% ipython --no-banner

In [1]: import numpy as np

In [2]: from numpy import linalg as LA

In [3]: np.set_printoptions(precision=2, suppress=True, linewidth=120, legacy="1.25")

In [4]: rnd = lambda a: np.round(a, 2) + 0

In [5]: mat = np.load("run8.npy")

In [6]: print(mat)
[[1 0 0 0 0 0 0 0 0 0]
 [5 1 0 0 0 0 0 0 0 0]
 [2 2 1 0 0 0 0 0 0 0]
 [2 3 4 1 0 0 0 0 0 0]
 [5 4 5 0 1 0 0 0 0 0]
 [0 0 2 5 3 1 0 0 0 0]
 [0 2 4 3 2 3 1 0 0 0]
 [2 2 4 0 1 3 0 1 0 0]
 [2 0 5 5 4 4 3 2 1 0]
 [1 3 4 4 1 5 5 2 5 1]]

In [7]: x0 = np.array([-2, 2, 5, 0, -1, 4, -5, -3, -3, -1])

In [8]: h1 = np.maximum(mat @ x0, 0)

In [9]: print(rnd(np.tanh(mat @ x0)))
[-0.96 -1.    1.    1.    1.    1.    1.    1.    1.   -1.  ]

In [10]: print(mat * (h1 > 1e-9)[:, None])
[[0 0 0 0 0 0 0 0 0 0]
 [0 0 0 0 0 0 0 0 0 0]
 [2 2 1 0 0 0 0 0 0 0]
 [2 3 4 1 0 0 0 0 0 0]
 [5 4 5 0 1 0 0 0 0 0]
 [0 0 2 5 3 1 0 0 0 0]
 [0 2 4 3 2 3 1 0 0 0]
 [2 2 4 0 1 3 0 1 0 0]
 [2 0 5 5 4 4 3 2 1 0]
 [0 0 0 0 0 0 0 0 0 0]]

In [11]: print(mat.T @ h1)
[238 278 498 209 177 218  56  46   9   0]

In [12]: print(mat @ mat)
[[ 1  0  0  0  0  0  0  0  0  0]
 [10  1  0  0  0  0  0  0  0  0]
 [14  4  1  0  0  0  0  0  0  0]
 [27 14  8  1  0  0  0  0  0  0]
 [40 18 10  0  1  0  0  0  0  0]
 [29 31 39 10  6  1  0  0  0  0]
 [34 29 36 21 13  6  1  0  0  0]
 [27 16 19 15 11  6  0  1  0  0]
 [48 51 78 39 28 23  6  4  1  0]
 [52 44 92 73 49 51 25 14 10  1]]

In [13]: print(np.allclose(mat, mat.T))
False

In [14]: print(rnd(np.abs(LA.eigvals(mat)).max()))
1.0

In [15]: print(rnd(np.sort(np.abs(LA.eigvals(mat)))))
[1. 1. 1. 1. 1. 1. 1. 1. 1. 1.]

In [16]: print(rnd(LA.det(mat)))
1.0

In [17]: print((mat + mat.T) / 2)
[[1.  2.5 1.  1.  2.5 0.  0.  1.  1.  0.5]
 [2.5 1.  1.  1.5 2.  0.  1.  1.  0.  1.5]
 [1.  1.  1.  2.  2.5 1.  2.  2.  2.5 2. ]
 [1.  1.5 2.  1.  0.  2.5 1.5 0.  2.5 2. ]
 [2.5 2.  2.5 0.  1.  1.5 1.  0.5 2.  0.5]
 [0.  0.  1.  2.5 1.5 1.  1.5 1.5 2.  2.5]
 [0.  1.  2.  1.5 1.  1.5 1.  0.  1.5 2.5]
 [1.  1.  2.  0.  0.5 1.5 0.  1.  1.  1. ]
 [1.  0.  2.5 2.5 2.  2.  1.5 1.  1.  2.5]
 [0.5 1.5 2.  2.  0.5 2.5 2.5 1.  2.5 1. ]]

In [18]: print(np.allclose(mat @ mat.T, mat.T @ mat))
False

In [19]: rng = np.random.default_rng(436916)

In [20]: B = mat + rng.integers(-2, 3, (10, 9)) @ rng.integers(-2, 3, (9, 10))

In [21]: print(B)
[[ 4  3 -2 -6  5  1  2  2  8  0]
 [ 1  8  1  2 -4 -8 10 -9 -3  0]
 [ 2 -6  2  8 -3 -5  4  0 -6 -1]
 [ 4 -2  0  4  4 -1 -2  4  7  8]
 [ 8 10  9 -6  9  2  8  3  1 -5]
 [-8  3  0  6  7  2  8 -4 -5 -4]
 [-4  2 -5  2 10  3  1  0  9 10]
 [ 0  8  6 -6 -3  2 -3 -7 -6 -4]
 [ 5 -1  5  5 -1  3 -1  4  5  4]
 [ 3 -2  2  9 -2 -4 10  0  7  5]]

In [22]: print(np.abs(B - mat).sum(axis=1))
[32 48 36 40 46 40 41 42 24 39]

In [23]: print(rnd(LA.svd(B - mat, compute_uv=False)))
[28.58 23.93 20.52 15.15 12.97  4.9   3.45  1.34  0.06  0.  ]

In [24]: print(np.allclose(B @ B.T, B.T @ B))
False

In [25]: print((B + B.T) / 2)
[[ 4.   2.   0.  -1.   6.5 -3.5 -1.   1.   6.5  1.5]
 [ 2.   8.  -2.5  0.   3.  -2.5  6.  -0.5 -2.  -1. ]
 [ 0.  -2.5  2.   4.   3.  -2.5 -0.5  3.  -0.5  0.5]
 [-1.   0.   4.   4.  -1.   2.5  0.  -1.   6.   8.5]
 [ 6.5  3.   3.  -1.   9.   4.5  9.   0.   0.  -3.5]
 [-3.5 -2.5 -2.5  2.5  4.5  2.   5.5 -1.  -1.  -4. ]
 [-1.   6.  -0.5  0.   9.   5.5  1.  -1.5  4.  10. ]
 [ 1.  -0.5  3.  -1.   0.  -1.  -1.5 -7.  -1.  -2. ]
 [ 6.5 -2.  -0.5  6.   0.  -1.   4.  -1.   5.   5.5]
 [ 1.5 -1.   0.5  8.5 -3.5 -4.  10.  -2.   5.5  5. ]]

In [26]: print(np.allclose(B, B.T))
False

In [27]: A = np.loadtxt("x.csv", delimiter=",")

In [28]: print(A)
[[  0.29  -1.55   4.76   0.45]
 [ -1.82   3.43 -12.43  -1.75]
 [  1.86  -2.64  10.02   2.33]
 [  0.85  -2.01   7.35   1.54]
 [  0.87  -1.1    4.01   0.79]
 [ -1.52   2.85  -9.76  -0.87]
 [ -1.3    3.24 -10.99  -1.58]
 [ -0.41   0.95  -3.86  -0.46]
 [ -1.06   1.73  -7.4   -0.93]
 [  1.56  -2.36   9.02   1.16]
 [ -0.18   0.2   -0.76  -0.44]]

In [29]: Xs = A - A.mean(axis=0)

In [30]: V = LA.svd(Xs)[2][:1]

In [31]: B = Xs - Xs @ V.T @ V

In [32]: print(rnd(LA.norm(B) / LA.norm(Xs)))
0.05

In [33]: print(rnd(np.diag(V.T @ V)))
[0.02 0.07 0.89 0.02]

In [34]: B = np.c_[A[:, :1] @ np.array([[3]]), np.array([-1, -8, 2, 7, -5, 0, -7, 9, 1, -7, 5])]

In [35]: print(rnd(B))
[[ 0.87 -1.  ]
 [-5.46 -8.  ]
 [ 5.58  2.  ]
 [ 2.55  7.  ]
 [ 2.61 -5.  ]
 [-4.56  0.  ]
 [-3.9  -7.  ]
 [-1.23  9.  ]
 [-3.18  1.  ]
 [ 4.68 -7.  ]
 [-0.54  5.  ]]

In [36]: print(LA.matrix_rank(B))
2

In [37]: print(LA.matrix_rank(np.c_[A, B]))
5

In [38]: print(rnd(LA.norm(LA.qr(A)[0].T @ B, axis=0) ** 2 / ((B ** 2).sum(axis=0) + 1e-12)))
[1.  0.3]

In [39]: print(rnd(LA.norm(B - A @ LA.lstsq(A, B)[0], axis=0)))
[ 0.   15.63]

In [40]: G = np.cov(A, rowvar=False)

In [41]: print(np.argwhere(np.triu(np.abs(np.corrcoef(A.T)) > 0.8, 1)))
[[0 1]
 [0 2]
 [0 3]
 [1 2]
 [1 3]
 [2 3]]

In [42]: print(rnd(A.std(axis=0)))
[1.21 2.21 8.01 1.26]

In [43]: print(rnd(np.polyfit(A[:, 3], A[:, 2], 1)))
[ 6.11 -1.05]

In [44]: print(rnd(np.corrcoef(A[:, 3], A[:, 2])[0, 1]))
0.96

In [45]: C = A[[6, 7]].astype(float)

In [46]: for _ in range(3):
    ...:     labels = LA.norm(A[:, None] - C, axis=-1).argmin(axis=1)
    ...:     C = np.array([A[labels == j].mean(axis=0) for j in range(2)])
    ...: 

In [47]: print(labels)
[1 0 1 1 1 0 0 0 0 1 1]

In [48]: print(rnd(C[1] - C[0]))
[ 2.1  -4.02 14.62  2.09]
